$ ipython --no-banner

In [1]: import numpy as np

In [2]: np.set_printoptions(precision=2, suppress=True, linewidth=160, floatmode="fixed")

In [3]: C = np.array([[3, -5, -8, 5, 5, 5, -5, -6, 6, 9],
   ...:     [-5, -3, 5, 6, -1, 7, -1, -4, 1, 4],
   ...:     [0, -8, -5, -8, 4, -1, 3, 8, -8, 8],
   ...:     [7, 1, 0, -1, 6, 9, 5, 4, 5, 6],
   ...:     [-8, -9, 3, 1, -7, -1, -1, -5, -5, 3],
   ...:     [8, 1, -3, 1, 8, -8, 2, 7, -5, -4],
   ...:     [4, 4, 0, -5, 7, 7, -9, 6, -3, -5],
   ...:     [-9, 7, -4, -9, -7, 1, 7, 6, 3, 8],
   ...:     [4, -3, 7, -9, -4, -4, 2, 2, 2, 8],
   ...:     [2, 4, -2, -7, -6, 4, 6, -1, -9, 4]])

In [4]: rng = np.random.default_rng(70878)

In [5]: A = (rng.random((35, 10)) < 0.25) @ C

In [6]: A
Out[6]: 
array([[ 12,   5,  -3,  -4,  15,  -1,  -7,  13,  -8,  -9],
       [ -5,  -3,   5,   6,  -1,   7,  -1,  -4,   1,   4],
       [ -5,   3,  -4, -12,   1,  -1,  -1,  14, -10,   2],
       [ -5,  -3,   5,   6,  -1,   7,  -1,  -4,   1,   4],
       [  0,   0,   0,   0,   0,   0,   0,   0,   0,   0],
       [ 10,  -4,  -8,   4,  11,  14,   0,  -2,  11,  15],
       [  7,   1,   0,  -1,   6,   9,   5,   4,   5,   6],
       [  1, -13, -17, -11,   9,   5,  11,  14,  -4,  30],
       [ 11,   5,   0,  -6,  13,  16,  -4,  10,   2,   1],
       [  4, -11,   2, -17,   0,  -5,   5,  10,  -6,  16],
       [ 12,   3,   0,  -1,   7,  12,  12,   6,  -8,  10],
       [  8,   1,  -3,   1,   8,  -8,   2,   7,  -5,  -4],
       [ -5,  -4,  -2, -26,  -7,  -4,  12,  16,  -3,  24],
       [ -3,   1,   3,  -1,  -7,  11,   5,  -5,  -8,   8],
       [  2,  -2,   5,   5,   5,  16,   4,   0,   6,  10],
       [  6,   8,  -2, -12,   1,  11,  -3,   5, -12,  -1],
       [  0,   0,   0,   0,   0,   0,   0,   0,   0,   0],
       [ -1,  -6,  12,  -3,  -5,   3,   1,  -2,   3,  12],
       [-13, -12,   8,   7,  -8,   6,  -2,  -9,  -4,   7],
       [  1, -12,  -4, -15,  -3,  11,  13,   6, -17,  21],
       [  9,   5,  -2,  -8,   0,  13,  11,   3,  -4,  10],
       [ 10,  -3, -10, -14,   6,  -5,  11,  14, -22,   8],
       [ -1,  -6,  12,  -3,  -5,   3,   1,  -2,   3,  12],
       [ 11,  -4, -11,   6,  13,  -3,  -3,   1,   1,   5],
       [ 11,  -3,  -5, -14,  17,  15,  -1,  18,  -6,   9],
       [ -8, -17,  -2,  -7,  -3,  -2,   2,   3, -13,  11],
       [ -4,  -5,   3,  -4,   0,   6, -10,   1,  -8,  -2],
       [  9,   3, -10,  -7,   6,  16,  -8,  -1,  -6,   8],
       [-17, -10,  -6, -16, -10,  -1,   9,   9, -10,  19],
       [  2,   3, -15,  -3,   6,  -2,   4,   7,   4,  13],
       [ -2,  -8,   8, -15, -17,  -1,   7,  -4, -12,  15],
       [  3,  -2,   2,   7,   7,  -1,   1,   3,  -4,   0],
       [  9, -12,  -3,  -9,  -4,  -4,   4,  -3, -11,  20],
       [  3, -10,   7, -16,   6,   9,  -5,  12,  -8,  15],
       [ 19,  -1,   4,  -9,  10,  -3,   9,  13,   2,  10]])

In [7]: # rows 1 and 3 are equal

In [8]: gram = np.cov(A, rowvar=False)

In [9]: A.std(axis=0)
Out[9]: array([7.68, 6.04, 6.74, 8.18, 7.55, 7.14, 5.97, 6.92, 6.89, 8.25])

In [10]: gram.shape
Out[10]: (10, 10)

In [11]: np.argsort(-A.std(axis=0).round(6), kind="stable")
Out[11]: array([9, 3, 0, 4, 5, 7, 8, 2, 1, 6])

In [12]: print(np.median(A, axis=0))
[ 2.00 -3.00  0.00 -4.00  1.00  3.00  1.00  3.00 -4.00  9.00]

In [13]: np.linalg.eigvalsh(gram)[::-1]
Out[13]: array([168.85, 138.08,  68.09,  47.78,  34.88,  29.64,  25.69,  15.08,   1.93,   0.06])

In [14]: out = np.c_[A[:, :7] @ np.array([[-5, 1, -8, -6, -9, -9, -8],
    ...:     [-4, 1, -2, 3, -8, -9, 2],
    ...:     [4, 3, -9, -8, -4, -4, -2],
    ...:     [-9, 9, 2, -9, -3, -8, -4],
    ...:     [8, -1, -4, -9, -4, 9, 5],
    ...:     [0, -6, -2, -4, -5, 4, 8],
    ...:     [5, -8, -5, 0, 6, -3, 2]]), np.array([0, 2, -2, -2, -3, 2, -2, 2, 0, 2, 3, 2, 3, 1, -2, -2, 1, 1, 0, -1, -3, -3, -3, -1, 2, 1, 3, 2, 2, -1, -1, -1, 1, -2, -2])]

In [15]: print(out)
[[  29   19 -110 -128 -221   43  -11    0]
 [ -10   28    8  -92   -6   26   49    2]
 [ 108 -109   49  174   68  138   97   -2]
 [ -10   28    8  -92   -6   26   49   -2]
 [   0    0    0    0    0    0    0   -3]
 [ -14  -77  -64 -199 -152  101   79    2]
 [  43 -101 -127 -120 -107   11   62   -2]
 [ 205 -289   48   89  201  332  151    2]
 [  63 -115 -174 -178 -277   97  131    0]
 [ 210 -164  -77  100  150  156  -20    2]
 [  53 -169 -216 -165 -145  -52   69    3]
 [   9   33  -63  -70  -51  -43  -80    2]
 [ 271 -314  -10  347  283  182   97    3]
 [   1 -101  -26   25   13  -20   87    1]
 [  33  -73 -119 -212 -113   37  111   -2]
 [  31 -143  -81   59 -151   40  107   -2]
 [   0    0    0    0    0    0    0    1]
 [  69  -19  -85  -48   29    3  -15    1]
 [   8   50  100  -37  150   95   40    0]
 [ 203 -325  -53  108  183  213  135   -1]
 [  54 -230 -161   -3  -88  -35  100   -3]
 [ 151 -213  -81  103   83   90    2   -3]
 [  69  -19  -85  -48   29    3  -15   -3]
 [ -48   57    0 -149  -96   47  -63   -1]
 [ 194 -232 -158 -122 -162  276  175    2]
 [ 149  -95  108  111  271  248   35    1]
 [  38    8   45   -3  -14  155   60    3]
 [ -26 -119  -18  -20 -196  130  124    2]
 [ 210 -245  175  358  404  274  152    2]
 [  13  -93   67   98   37   73   54   -1]
 [ 108 -154  -35  216  210    0  -35   -1]
 [  -1   61  -55 -162  -57  -17  -31   -1]
 [  60  -97  -35   67  114   47  -98    1]
 [ 220 -150 -116  -50  -26  268   98   -2]
 [ 131 -115 -283 -146 -123  -55  -82   -2]]

In [16]: print(np.linalg.matrix_rank(out))
8

In [17]: np.linalg.norm(np.linalg.qr(A)[0].T @ out, axis=0) ** 2 / ((out ** 2).sum(axis=0) + 1e-12)
Out[17]: array([1.00, 1.00, 1.00, 1.00, 1.00, 1.00, 1.00, 0.13])

In [18]: gram = np.cov(out, rowvar=False)

In [19]: gram.shape
Out[19]: (8, 8)

In [20]: print(np.median(out, axis=0))
[  53.00 -101.00  -53.00  -20.00   -6.00   47.00   54.00    0.00]

In [21]: labels = A[:, 0] > np.median(A[:, 0])

In [22]: u = A[labels].mean(axis=0) - A[~labels].mean(axis=0)

In [23]: np.argsort(-np.abs(u).round(6), kind="stable")
Out[23]: array([0, 4, 7, 1, 9, 2, 5, 6, 3, 8])

In [24]: u
Out[24]: array([12.56,  4.10, -3.08, -0.77,  9.73,  1.44, -1.29,  4.42, -0.70, -3.56])

In [25]: ((A - A.mean(axis=0)) @ u > 0).astype(int)
Out[25]: array([1, 0, 1, 0, 0, 1, 1, 1, 1, 0, 1, 1, 0, 0, 0, 1, 0, 0, 0, 0, 1, 1, 0, 1, 1, 0, 0, 1, 0, 1, 0, 1, 0, 1, 1])

In [26]: hat = A @ np.linalg.solve(A.T @ A, A.T)

In [27]: print(np.allclose(hat @ hat, hat))
True

In [28]: print(np.round(np.linalg.eigvalsh(hat), 2) + 0)
[0.00 0.00 0.00 0.00 0.00 0.00 0.00 0.00 0.00 0.00 0.00 0.00 0.00 0.00 0.00 0.00 0.00 0.00 0.00 0.00 0.00 0.00 0.00 0.00 0.00 1.00 1.00 1.00 1.00 1.00 1.00
 1.00 1.00 1.00 1.00]

In [29]: hat @ A[:, 8]
Out[29]: 
array([ -8.00,   1.00, -10.00,   1.00,   0.00,  11.00,   5.00,  -4.00,   2.00,  -6.00,  -8.00,  -5.00,  -3.00,  -8.00,   6.00, -12.00,   0.00,   3.00,  -4.00,
       -17.00,  -4.00, -22.00,   3.00,   1.00,  -6.00, -13.00,  -8.00,  -6.00, -10.00,   4.00, -12.00,  -4.00, -11.00,  -8.00,   2.00])
